>>> import numpy as np
>>> np.set_printoptions(precision=2, suppress=True, linewidth=200)
>>> rng = np.random.default_rng(79847)
>>> E = np.array([[2, 2, 3, 0, 0, 0, 1, 2, 2],
...     [2, 2, 3, 0, 0, 1, 1, 0, 0],
...     [3, 1, 3, 1, 1, 0, 2, 0, 2],
...     [1, 3, 2, 2, 3, 1, 2, 0, 2],
...     [0, 0, 0, 1, 3, 0, 3, 2, 3],
...     [2, 2, 0, 2, 0, 3, 0, 2, 2],
...     [1, 0, 3, 3, 2, 3, 0, 2, 1],
...     [1, 2, 3, 0, 0, 3, 1, 1, 0]]) * (rng.random((8, 9)) < 0.3)
>>> E
array([[0, 2, 0, 0, 0, 0, 0, 2, 0],
       [0, 2, 3, 0, 0, 0, 1, 0, 0],
       [0, 1, 0, 0, 0, 0, 0, 0, 2],
       [0, 0, 0, 2, 0, 0, 0, 0, 0],
       [0, 0, 0, 1, 0, 0, 3, 0, 0],
       [2, 0, 0, 0, 0, 0, 0, 0, 0],
       [0, 0, 3, 3, 0, 3, 0, 0, 0],
       [0, 0, 3, 0, 0, 0, 0, 1, 0]])
>>> B = np.array([[-1, 5],
...     [5, -7],
...     [-8, -7],
...     [7, -3],
...     [-2, -7],
...     [7, 3],
...     [-2, -2],
...     [-9, -1],
...     [-6, 2]])
>>> np.linalg.matrix_rank(np.vstack([E, B.T]))
np.int64(9)
>>> np.vstack([E, B.T]).shape
(10, 9)
>>> np.einsum("ij->j", E)
array([2, 5, 9, 6, 0, 3, 4, 3, 2])
>>> np.einsum("ik,kj->ij", E, B)
array([[ -8, -16],
       [-16, -37],
       [ -7,  -3],
       [ 14,  -6],
       [  1,  -9],
       [ -2,  10],
       [ 18, -21],
       [-33, -22]])
>>> np.einsum("ij,ij->i", E, E)
array([ 8, 14,  5,  4, 10,  4, 27, 10])
>>> t3 = np.stack([E, -3 * E, E[::-1]])
>>> np.linalg.norm(t3, axis=(1, 2))
array([ 9.06, 27.17,  9.06])
>>> np.einsum("bij,cij->bc", t3, t3)
array([[  82, -246,   26],
       [-246,  738,  -78],
       [  26,  -78,   82]])
>>> t3.sum(axis=0)
array([[ 0, -4,  3,  0,  0,  0,  0, -3,  0],
       [ 0, -4, -3,  3,  0,  3, -2,  0,  0],
       [ 2, -2,  0,  0,  0,  0,  0,  0, -4],
       [ 0,  0,  0, -3,  0,  0,  3,  0,  0],
       [ 0,  0,  0,  0,  0,  0, -6,  0,  0],
       [-4,  1,  0,  0,  0,  0,  0,  0,  2],
       [ 0,  2, -3, -6,  0, -6,  1,  0,  0],
       [ 0,  2, -6,  0,  0,  0,  0,  0,  0]])
>>> t3.shape
(3, 8, 9)
>>> x0 = np.array([1, 2, 0, 2, 1, 3, 1, 1, 0])
>>> a = np.maximum(E @ x0, 0)
>>> E * (a > 1e-9)[:, None]
array([[0, 2, 0, 0, 0, 0, 0, 2, 0],
       [0, 2, 3, 0, 0, 0, 1, 0, 0],
       [0, 1, 0, 0, 0, 0, 0, 0, 2],
       [0, 0, 0, 2, 0, 0, 0, 0, 0],
       [0, 0, 0, 1, 0, 0, 3, 0, 0],
       [2, 0, 0, 0, 0, 0, 0, 0, 0],
       [0, 0, 3, 3, 0, 3, 0, 0, 0],
       [0, 0, 3, 0, 0, 0, 0, 1, 0]])
>>> G = E.T @ E
>>> np.linalg.svd(E, compute_uv=False) ** 2
array([38.6 , 14.91, 10.26,  6.93,  4.14,  4.  ,  1.71,  1.45])
>>> G
array([[ 4,  0,  0,  0,  0,  0,  0,  0,  0],
       [ 0,  9,  6,  0,  0,  0,  2,  4,  2],
       [ 0,  6, 27,  9,  0,  9,  3,  3,  0],
       [ 0,  0,  9, 14,  0,  9,  3,  0,  0],
       [ 0,  0,  0,  0,  0,  0,  0,  0,  0],
       [ 0,  0,  9,  9,  0,  9,  0,  0,  0],
       [ 0,  2,  3,  3,  0,  0, 10,  0,  0],
       [ 0,  4,  3,  0,  0,  0,  0,  5,  0],
       [ 0,  2,  0,  0,  0,  0,  0,  0,  4]])
>>> np.diag(G)
array([ 4,  9, 27, 14,  0,  9, 10,  5,  4])
>>> np.allclose(G, G.T)
True
>>> np.round(np.linalg.eigvalsh(G)[::-1], 2) + 0
array([38.6 , 14.91, 10.26,  6.93,  4.14,  4.  ,  1.71,  1.45,  0.  ])
>>> r0 = np.array([-3, 3])
>>> np.array([np.convolve(row, r0, "same") for row in E])
array([[ 0, -6,  6,  0,  0,  0,  0, -6,  6],
       [ 0, -6, -3,  9,  0,  0, -3,  3,  0],
       [ 0, -3,  3,  0,  0,  0,  0,  0, -6],
       [ 0,  0,  0, -6,  6,  0,  0,  0,  0],
       [ 0,  0,  0, -3,  3,  0, -9,  9,  0],
       [-6,  6,  0,  0,  0,  0,  0,  0,  0],
       [ 0,  0, -9,  0,  9, -9,  9,  0,  0],
       [ 0,  0, -9,  9,  0,  0,  0, -3,  3]])
